$ ipython --no-banner

In [1]: import numpy as np

In [2]: import numpy.linalg as la

In [3]: np.set_printoptions(precision=2, suppress=True, linewidth=140, legacy="1.25")

In [4]: rng = np.random.default_rng(734809)

In [5]: z = rng.integers(0, 2, 4)

In [6]: data = np.triu((z[:, None] == z) & (rng.random((4, 4)) < 0.8), 1).astype(int)

In [7]: data += data.T

In [8]: data
Out[8]: 
array([[0, 0, 0, 0],
       [0, 0, 0, 1],
       [0, 0, 0, 1],
       [0, 1, 1, 0]])

In [9]: u = np.array([-2, 1])

In [10]: print(np.convolve(data[2], u))
[ 0  0  0 -2  1]

In [11]: np.cross(data[2, :3], data[0, :3])
Out[11]: array([0, 0, 0])

In [12]: np.correlate(data[2], data[0], "full")
Out[12]: array([0, 0, 0, 0, 0, 0, 0])

In [13]: np.array([np.convolve(row, u, "same") for row in data])
Out[13]: 
array([[ 0,  0,  0,  0],
       [ 0,  0,  0, -2],
       [ 0,  0,  0, -2],
       [ 0, -2, -1,  1]])

In [14]: ev, evecs = la.eigh(data)

In [15]: x0 = np.array([-3, 1, -3, -1])

In [16]: np.abs(data).sum(axis=1).max(), round(float(np.abs(ev).max()), 2)
Out[16]: (2, 1.41)

In [17]: print(evecs * np.maximum(ev, 0) @ evecs.T)
[[0.   0.   0.   0.  ]
 [0.   0.35 0.35 0.5 ]
 [0.   0.35 0.35 0.5 ]
 [0.   0.5  0.5  0.71]]

In [18]: print(x0 @ data @ x0)
4

In [19]: data @ data
Out[19]: 
array([[0, 0, 0, 0],
       [0, 1, 1, 0],
       [0, 1, 1, 0],
       [0, 0, 0, 2]])

In [20]: L = np.diag(data.sum(axis=1)) - data

In [21]: L
Out[21]: 
array([[ 0,  0,  0,  0],
       [ 0,  1,  0, -1],
       [ 0,  0,  1, -1],
       [ 0, -1, -1,  2]])

In [22]: W1 = np.array([[9, 0, 5, 3, 7], [1, 9, 6, 7, 2], [4, 9, 3, 0, 4], [9, 6, 5, 9, 1]])

In [23]: beta = np.array([2, 1, 1, 3, -3])

In [24]: H = np.maximum(L @ W1 + beta, 0)

In [25]: H
Out[25]: 
array([[ 2,  1,  1,  3,  0],
       [ 0,  4,  2,  1,  0],
       [ 0,  4,  0,  0,  0],
       [15,  0,  2, 14,  0]])

In [26]: (H > 0).astype(int)
Out[26]: 
array([[1, 1, 1, 1, 0],
       [0, 1, 1, 1, 0],
       [0, 1, 0, 0, 0],
       [1, 0, 1, 1, 0]])

In [27]: la.matrix_rank(H)
Out[27]: 4

In [28]: (H > 0).mean(axis=0)
Out[28]: array([0.5 , 0.75, 0.75, 0.75, 0.  ])

In [29]: W2 = np.array([[-1, 2], [-2, -1], [-2, 1], [-1, -1], [-1, 0]])

In [30]: print(W1 @ W2)
[[-29  20]
 [-40  -8]
 [-32   2]
 [-41   8]]

In [31]: H @ W2
Out[31]: 
array([[ -9,   1],
       [-13,  -3],
       [ -8,  -4],
       [-33,  18]])

In [32]: (H @ W2).round(6).argmax(axis=1)
Out[32]: array([1, 1, 1, 1])

In [33]: M = np.load("x.npy")

In [34]: M
Out[34]: 
array([[1.  , 0.2 , 0.04, 0.01, 0.  , 0.  ],
       [0.2 , 1.  , 0.2 , 0.04, 0.01, 0.  ],
       [0.04, 0.2 , 1.  , 0.2 , 0.04, 0.01],
       [0.01, 0.04, 0.2 , 1.  , 0.2 , 0.04],
       [0.  , 0.01, 0.04, 0.2 , 1.  , 0.2 ],
       [0.  , 0.  , 0.01, 0.04, 0.2 , 1.  ]])

In [35]: round(M[3] @ M[0], 2)
Out[35]: 0.04

In [36]: round(float(la.norm(M, "nuc")), 2)
Out[36]: 6.0

In [37]: la.norm(M, axis=0)
Out[37]: array([1.02, 1.04, 1.04, 1.04, 1.04, 1.02])

In [38]: round(la.norm(M, 2), 2)
Out[38]: 1.42

In [39]: la.norm(M, axis=1).argmax()
Out[39]: 2

In [40]: round(float(la.norm(M[3] - M[0])), 2)
Out[40]: 1.43
